>>> import numpy as np
>>> np.set_printoptions(precision=1, suppress=True, linewidth=200, legacy="1.25")
>>> cent = np.array([[-3, 1, -2], [-2, 2, -2]])
>>> rng = np.random.default_rng(281616)
>>> feats = rng.normal(size=(22, 2)) @ cent + np.array([2, -1, 2])
>>> feats
array([[ 8.9, -3.6,  6.8],
       [ 1.8, -1.3,  2.1],
       [ 4.8, -2.6,  4.2],
       [ 1.2, -0.2,  1.2],
       [ 2.5, -1.5,  2.5],
       [ 1.7,  0.8,  1. ],
       [ 4.5, -2.5,  4. ],
       [ 1.6, -2.7,  2.6],
       [-0.6,  1.5, -0.6],
       [ 7.2, -4.2,  6.2],
       [ 1. ,  0.3,  0.9],
       [ 8. , -4. ,  6.5],
       [-1.7,  0.9, -0.8],
       [-1.9, -0.8, -0.1],
       [ 8.4, -4.9,  7.2],
       [-3. ,  1.7, -1.9],
       [ 3.8, -1.7,  3.2],
       [ 4. , -2.5,  3.8],
       [-6.7,  3.6, -4.7],
       [ 3.9, -1.5,  3.2],
       [ 1.6, -1.9,  2.2],
       [-7.1,  3.6, -4.8]])
>>> Uu, s, vt = np.linalg.svd(feats, full_matrices=False)
>>> s
array([30.6,  3.5,  1.7])
>>> np.round(vt @ vt.T, 1) + 0
array([[1., 0., 0.],
       [0., 1., 0.],
       [0., 0., 1.]])
>>> W0 = np.array([[28, 2, 1, -1], [0, 8, -1, -2], [1, 0, -18, -1], [-1, 0, -1, -32]])
>>> vals, V = np.linalg.eig(W0)
>>> print(np.round(W0 @ V[:, 0] - vals[0] * V[:, 0], 1) + 0)
[0. 0. 0. 0.]
>>> r0 = np.array([2, 0])
>>> np.convolve(W0[1], r0)
array([ 0, 16, -2, -4,  0])
>>> Y = W0 / np.sqrt((W0 ** 2).mean(axis=1, keepdims=True))
>>> Y[2]
array([ 0.1,  0. , -2. , -0.1])
>>> np.linalg.matrix_rank(Y) == np.linalg.matrix_rank(W0)
True
>>> np.allclose(W0 @ W0.T, W0.T @ W0)
False
>>> np.sort(np.abs(np.linalg.eigvals(W0)))
array([ 8. , 18. , 28. , 32.1])
>>> np.trace(W0)
-14
>>> (W0 - W0.T) / 2
array([[ 0. ,  1. ,  0. ,  0. ],
       [-1. ,  0. , -0.5, -1. ],
       [ 0. ,  0.5,  0. ,  0. ],
       [ 0. ,  1. ,  0. ,  0. ]])
>>> print(np.allclose(W0, W0.T))
False
>>> Y = W0[0, 0] * W0[1:] - np.outer(W0[1:, 0], W0[0])
>>> Y
array([[   0,  224,  -28,  -56],
       [   0,   -2, -505,  -27],
       [   0,    2,  -27, -897]])
>>> np.round(W0[:, 0] / W0[0, 0], 1) + 0
array([1., 0., 0., 0.])
>>> cent = np.array([[-1.1, 0.7, 0.7], [0.6, -0.5, 0.0]])
>>> E = np.array([[3, 0],
...     [1, 0],
...     [1, 1],
...     [1, 2],
...     [3, 2],
...     [3, 2],
...     [1, 2],
...     [3, 1],
...     [2, 1],
...     [2, 0],
...     [0, 2],
...     [3, 2],
...     [3, 1],
...     [1, 2]]) @ cent + 0.3 * rng.normal(size=(14, 3))
>>> print(E.round(1) + 0)
[[-3.6  2.   2. ]
 [-1.3  0.8  0.9]
 [-0.4  0.8  0.3]
 [ 0.2  0.   0.9]
 [-2.2  1.2  2. ]
 [-2.3  0.5  1.7]
 [-0.2 -0.4  0.9]
 [-2.6  1.3  2.3]
 [-1.6  1.1  1.6]
 [-2.1  1.1  1.2]
 [ 1.6 -1.1 -0.1]
 [-2.   0.7  1.9]
 [-2.7  2.   2.3]
 [-0.1 -0.8  0.5]]
>>> labels = E[:, 2] > np.median(E[:, 2])
>>> r0 = E[labels].mean(axis=0) - E[~labels].mean(axis=0)
>>> print(((E - E.mean(axis=0)) @ r0 > 0).astype(int))
[1 0 0 0 1 1 0 1 1 1 0 1 1 0]
>>> mat = np.array([[2, 1, 0, 0], [-2, 1, 0, 0], [0, 0, 2, 1], [0, 0, -2, 1]])
>>> print(mat)
[[ 2  1  0  0]
 [-2  1  0  0]
 [ 0  0  2  1]
 [ 0  0 -2  1]]
>>> Y = np.linalg.inv(mat)
>>> np.round(np.linalg.det(mat) * np.linalg.det(Y), 1)
1.0
>>> round(np.linalg.cond(mat), 1)
2.0
>>> (np.abs(Y) > 1e-9).astype(int)
array([[1, 1, 0, 0],
       [1, 1, 0, 0],
       [0, 0, 1, 1],
       [0, 0, 1, 1]])
>>> print(mat @ Y)
[[1. 0. 0. 0.]
 [0. 1. 0. 0.]
 [0. 0. 1. 0.]
 [0. 0. 0. 1.]]
>>> print((mat != 0).astype(int))
[[1 1 0 0]
 [1 1 0 0]
 [0 0 1 1]
 [0 0 1 1]]
>>> np.flatnonzero(np.linalg.matrix_power((mat != 0) + (mat.T != 0) + np.eye(4), 4)[1])
array([0, 1])
>>> round(float(np.linalg.eigvals(mat).sum().real), 1)
6.0
>>> np.poly(mat)
array([  1.,  -6.,  17., -24.,  16.])
>>> np.einsum("ii->", mat)
6
>>> x = np.array([2, 0, -2, 0])
>>> h1 = np.maximum(mat @ x, 0)
>>> mat.T @ h1
array([ 8,  4, -8,  4])
>>> mat * (h1 > 1e-9)[:, None]
array([[ 2,  1,  0,  0],
       [ 0,  0,  0,  0],
       [ 0,  0,  0,  0],
       [ 0,  0, -2,  1]])
>>> np.flatnonzero(h1 > 1e-9)
array([0, 3])
>>> np.maximum(mat @ (3 * x), 0)
array([12,  0,  0, 12])
>>> print(h1)
[4 0 0 4]
>>> X = np.array([[3, 2, 0],
...     [0, 0, 0],
...     [1, 0, 0],
...     [1, 0, 0],
...     [4, 7, 0],
...     [5, 40, 26],
...     [5, 40, 26],
...     [0, 0, 0],
...     [4, 11, 1],
...     [1, 4, 6],
...     [5, 40, 26],
...     [0, 0, 0],
...     [0, 0, 0],
...     [3, 2, 0],
...     [0, 0, 0],
...     [5, 36, 22],
...     [2, 9, 7],
...     [5, 40, 26],
...     [2, 13, 11],
...     [2, 13, 11],
...     [5, 16, 2]])
>>> Y = np.c_[X[:, :1] @ np.array([[9]]), np.array([1, 2, 1, 2, 3, 1, 2, 0, 1, 0, 2, 0, 3, 1, 2, 2, 0, 2, 0, 3, 0])]
>>> Y
array([[27,  1],
       [ 0,  2],
       [ 9,  1],
       [ 9,  2],
       [36,  3],
       [45,  1],
       [45,  2],
       [ 0,  0],
       [36,  1],
       [ 9,  0],
       [45,  2],
       [ 0,  0],
       [ 0,  3],
       [27,  1],
       [ 0,  2],
       [45,  2],
       [18,  0],
       [45,  2],
       [18,  0],
       [18,  3],
       [45,  0]])
>>> np.round(np.linalg.norm(Y - X @ np.linalg.lstsq(X, Y)[0], axis=0), 1) + 0
array([0. , 5.6])
>>> np.round(np.linalg.lstsq(X, Y[:, 0])[0], 1) + 0
array([9., 0., 0.])
>>> np.linalg.matrix_rank(Y)
2
>>> np.linalg.matrix_rank(np.c_[X, Y])
4
